In [1]: import numpy as np

In [2]: np.set_printoptions(precision=2, suppress=True, linewidth=100)

In [3]: W0 = np.load("x.npy")

In [4]: print(W0)
[[ 3  2  3  9]
 [ 4  3  4 10]
 [ 1  0  1  7]
 [ 2  1  2  8]]

In [5]: u, g = W0[0], W0[2]

In [6]: u @ g
Out[6]: np.int64(69)

In [7]: u @ u
Out[7]: np.int64(103)

In [8]: p = (u @ g) / (u @ u) * u

In [9]: p
Out[9]: array([2.01, 1.34, 2.01, 6.03])

In [10]: round(float(np.linalg.norm(u + g) ** 2 + np.linalg.norm(u - g) ** 2), 2)
Out[10]: 308.0

In [11]: other = np.array([[3, 0, 0], [1, 1, 2], [1, 3, 0], [3, 0, 0]])

In [12]: np.vstack([W0, other.T]).shape
Out[12]: (7, 4)

In [13]: np.einsum("ik,kj->ij", W0, other)
Out[13]: 
array([[41, 11,  4],
       [49, 15,  6],
       [25,  3,  0],
       [33,  7,  2]])

In [14]: np.linalg.matrix_rank(W0 @ other)
Out[14]: np.int64(2)

In [15]: x0 = np.array([3, 2, 0, 3])

In [16]: h = np.maximum(W0 @ x0, 0)

In [17]: np.tanh(W0 @ x0)
Out[17]: array([1., 1., 1., 1.])

In [18]: W0 * (h > 1e-9)[:, None]
Out[18]: 
array([[ 3,  2,  3,  9],
       [ 4,  3,  4, 10],
       [ 1,  0,  1,  7],
       [ 2,  1,  2,  8]])

In [19]: print(np.maximum(W0 @ (3 * x0), 0))
[120 144  72  96]

In [20]: np.allclose(W0[:-1].T @ np.linalg.lstsq(W0[:-1].T, W0[-1])[0], W0[-1])
Out[20]: True

In [21]: np.round(W0 @ np.linalg.pinv(W0) @ W0, 2) + 0
Out[21]: 
array([[ 3.,  2.,  3.,  9.],
       [ 4.,  3.,  4., 10.],
       [ 1.,  0.,  1.,  7.],
       [ 2.,  1.,  2.,  8.]])

In [22]: np.abs(np.diag(np.linalg.qr(W0)[1])) > 1e-9
Out[22]: array([ True,  True, False, False])

In [23]: arr = np.array([[14, 5, -4, 7], [5, 6, 3, -2], [-4, 3, 15, -1], [7, -2, -1, 14]])

In [24]: u, g = arr[1], arr[2]

In [25]: u @ g
Out[25]: np.int64(45)

In [26]: p = (u @ g) / (u @ u) * u

In [27]: np.outer(u, g)
Out[27]: 
array([[-20,  15,  75,  -5],
       [-24,  18,  90,  -6],
       [-12,   9,  45,  -3],
       [  8,  -6, -30,   2]])

In [28]: np.linalg.matrix_rank(np.outer(u, g))
Out[28]: np.int64(1)

In [29]: x0 = np.ones(4)

In [30]: for _ in range(3):
    ...:     x0 = arr @ x0
    ...:     x0 /= np.linalg.norm(x0)
    ...:     print(round(x0 @ arr @ x0, 2))
    ...: 
18.03
19.7
21.09

In [31]: print(x0)
[0.74 0.24 0.02 0.63]

In [32]: other = np.array([[1, 3, 3], [0, 3, 1], [0, 0, 3], [1, 0, 1]])

In [33]: np.vstack([arr, other.T]).shape
Out[33]: (7, 4)

In [34]: print(arr @ other)
[[21 57 42]
 [ 3 33 28]
 [-5 -3 35]
 [21 15 30]]

In [35]: other.T @ arr.T
Out[35]: 
array([[21,  3, -5, 21],
       [57, 33, -3, 15],
       [42, 28, 35, 30]])

In [36]: np.einsum("ij->j", arr)
Out[36]: array([22, 12, 13, 18])

In [37]: other = np.array([[5, 6], [4, 4]])

In [38]: Z = np.kron(other, arr)

In [39]: np.linalg.matrix_rank(Z)
Out[39]: np.int64(8)

In [40]: print(np.round(np.linalg.norm(Z, 2), 2), round(np.linalg.norm(other, 2) * np.linalg.norm(arr, 2), 2))
219.16 219.16

In [41]: Q, _ = np.linalg.qr(np.array([[-1.3, -0.6, -0.4], [-1.4, 0.9, 0.2], [-0.4, -0.8, -0.6]]))

In [42]: vals = np.array([-2, 3, 1])

In [43]: K = Q @ np.diag(vals) @ Q.T

In [44]: K
Out[44]: 
array([[ 0.14, -2.04,  0.18],
       [-2.04,  0.24, -1.2 ],
       [ 0.18, -1.2 ,  1.61]])

In [45]: x0 = np.array([2, 2, 3])

In [46]: h = np.maximum(K @ x0, 0)

In [47]: np.flatnonzero(h > 1e-9)
Out[47]: array([2])

In [48]: np.tanh(K @ x0)
Out[48]: array([-1.  , -1.  ,  0.99])

In [49]: u, g = K[0], K[1]

In [50]: np.round(u @ u, 2)
Out[50]: np.float64(4.23)

In [51]: p = (u @ g) / (u @ u) * u

In [52]: g - p
Out[52]: array([-2.01, -0.25, -1.16])

In [53]: p
Out[53]: array([-0.03,  0.49, -0.04])

In [54]: print(np.outer(u, g))
[[-0.3   0.03 -0.17]
 [ 4.18 -0.49  2.46]
 [-0.38  0.04 -0.22]]

In [55]: [round(float(np.linalg.det(K[:i, :i])), 2) + 0 for i in range(1, 4)]
Out[55]: [0.14, -4.14, -6.0]

In [56]: np.all(np.linalg.eigvalsh(K) > 0)
Out[56]: np.False_

In [57]: u = np.array([0, 3, -4]) + 0.5

In [58]: M = np.eye(3) - 2 * np.outer(u, u) / (u @ u)

In [59]: M
Out[59]: 
array([[ 0.98, -0.14,  0.14],
       [-0.14,  0.01,  0.99],
       [ 0.14,  0.99,  0.01]])

In [60]: Q, Rm = np.linalg.qr(M)

In [61]: Rm.round(2) + 0
Out[61]: 
array([[-1.,  0.,  0.],
       [ 0.,  1.,  0.],
       [ 0.,  0.,  1.]])

In [62]: Q @ Rm
Out[62]: 
array([[ 0.98, -0.14,  0.14],
       [-0.14,  0.01,  0.99],
       [ 0.14,  0.99,  0.01]])

In [63]: print(np.all(np.linalg.eigvalsh(M) > 0))
False

In [64]: print([round(float(np.linalg.det(M[:i, :i])), 2) + 0 for i in range(1, 4)])
[0.98, -0.01, -1.0]

In [65]: u = np.array([3, 2, 2])

In [66]: np.polyval(u, M[2])
Out[66]: array([2.34, 6.92, 2.02])
